$ python -q
>>> import numpy as np
>>> np.set_printoptions(suppress=True, linewidth=200)
>>> sig = 3 * 0.7 ** np.arange(3)
>>> rng = np.random.default_rng(711)
>>> E = rng.normal(size=(31, 3)) * rng.permutation(sig)
>>> print(E.round(1) + 0)
[[-0.6 -1.   1.9]
 [-0.7  1.1  1.2]
 [-1.9  1.   1.6]
 [-2.4  0.4  3.7]
 [ 0.8 -0.7  1.7]
 [-1.2  0.   5.5]
 [ 3.3 -1.4  0.8]
 [ 2.9 -2.3  4.9]
 [-2.3  1.1 -2.3]
 [ 1.8  1.   1.3]
 [ 3.  -1.7  0.3]
 [-0.8  0.3 -1.5]
 [ 0.1  1.1 -3.4]
 [ 2.9  0.6  1.6]
 [-0.5  0.3 -2.3]
 [ 0.8  1.2  0.8]
 [ 1.   3.9  0.7]
 [ 0.7  0.7  2.7]
 [ 1.7 -0.1  3.9]
 [-0.1 -0.2 -1.8]
 [ 2.5 -0.4 -5.3]
 [ 0.8  0.   3. ]
 [-0.3 -0.8 -3.5]
 [ 0.4 -0.7 -1.4]
 [ 1.3 -3.3 -3.5]
 [ 3.8 -1.  -2.9]
 [ 2.1 -0.2 -4.5]
 [-2.1  2.3 -1.4]
 [ 2.  -0.5  3.2]
 [-1.3 -0.7 -2.9]
 [-3.3  1.1 -1.2]]
>>> x = np.array([-1, -5, 5])
>>> target = E @ x
>>> beta, lr = np.zeros(3), 1 / np.linalg.norm(E, 2) ** 2
>>> for i in range(50):
...     beta -= lr * E.T @ (E @ beta - target)
...     if i % 10 == 0: print(i, round(np.linalg.norm(E @ beta - target), 1))
... 
0 28.2
10 4.5
20 0.8
30 0.1
40 0.0
>>> print(np.round(np.linalg.cond(E), 1))
2.5
>>> P = E @ np.linalg.solve(E.T @ E, E.T)
>>> print(np.allclose(P @ P, P))
True
>>> print(np.round(np.diag(P), 1) + 0)
[0.1 0.  0.  0.1 0.  0.1 0.1 0.2 0.1 0.1 0.1 0.  0.1 0.1 0.  0.  0.4 0.  0.1 0.  0.2 0.  0.1 0.  0.2 0.2 0.1 0.1 0.1 0.1 0.1]
>>> print(np.round(P @ E[:, 1], 1) + 0)
[-1.   1.1  1.   0.4 -0.7  0.  -1.4 -2.3  1.1  1.  -1.7  0.3  1.1  0.6  0.3  1.2  3.9  0.7 -0.1 -0.2 -0.4  0.  -0.8 -0.7 -3.3 -1.  -0.2  2.3 -0.5 -0.7  1.1]
>>> arr = np.array([[0, 1, 4, -1, 1, -3, 0, 3],
...     [3, 5, 2, -5, -1, -2, -1, 4],
...     [5, 4, 4, 0, 5, -4, -1, 5],
...     [-1, 4, -3, -1, -5, 1, -3, 4]])
>>> print(arr)
[[ 0  1  4 -1  1 -3  0  3]
 [ 3  5  2 -5 -1 -2 -1  4]
 [ 5  4  4  0  5 -4 -1  5]
 [-1  4 -3 -1 -5  1 -3  4]]
>>> x = np.array([1, 0, 1, 1, 1, 2, 0, 1])
>>> h = np.maximum(arr @ x, 0)
>>> print(np.maximum(arr @ (3 * x), 0))
[ 3  0 33  0]
>>> print(arr * (h > 1e-9)[:, None])
[[ 0  1  4 -1  1 -3  0  3]
 [ 0  0  0  0  0  0  0  0]
 [ 5  4  4  0  5 -4 -1  5]
 [ 0  0  0  0  0  0  0  0]]
>>> print(h)
[ 1  0 11  0]
>>> print(arr.T @ h)
[ 55  45  48  -1  56 -47 -11  58]
>>> print(np.round(np.linalg.norm(arr, axis=0), 1))
[5.9 7.6 6.7 5.2 7.2 5.5 3.3 8.1]
>>> print(round(np.linalg.norm(arr, 2), 1))
14.2
>>> print(round(float(np.linalg.norm(arr[3] - arr[0])), 1))
11.0
>>> ang = np.radians(60)
>>> Rm = np.eye(8)
>>> Rm[3, 3] = Rm[2, 2] = np.cos(ang)
>>> Rm[3, 2], Rm[2, 3] = -np.sin(ang), np.sin(ang)
>>> print(Rm.round(1))
[[ 1.   0.   0.   0.   0.   0.   0.   0. ]
 [ 0.   1.   0.   0.   0.   0.   0.   0. ]
 [ 0.   0.   0.5  0.9  0.   0.   0.   0. ]
 [ 0.   0.  -0.9  0.5  0.   0.   0.   0. ]
 [ 0.   0.   0.   0.   1.   0.   0.   0. ]
 [ 0.   0.   0.   0.   0.   1.   0.   0. ]
 [ 0.   0.   0.   0.   0.   0.   1.   0. ]
 [ 0.   0.   0.   0.   0.   0.   0.   1. ]]
>>> other = arr @ Rm.T
>>> print(round(float(np.linalg.det(Rm)), 1), np.trace(Rm))
1.0 7.0
>>> print(other.round(1))
[[ 0.   1.   1.1 -4.   1.  -3.   0.   3. ]
 [ 3.   5.  -3.3 -4.2 -1.  -2.  -1.   4. ]
 [ 5.   4.   2.  -3.5  5.  -4.  -1.   5. ]
 [-1.   4.  -2.4  2.1 -5.   1.  -3.   4. ]]
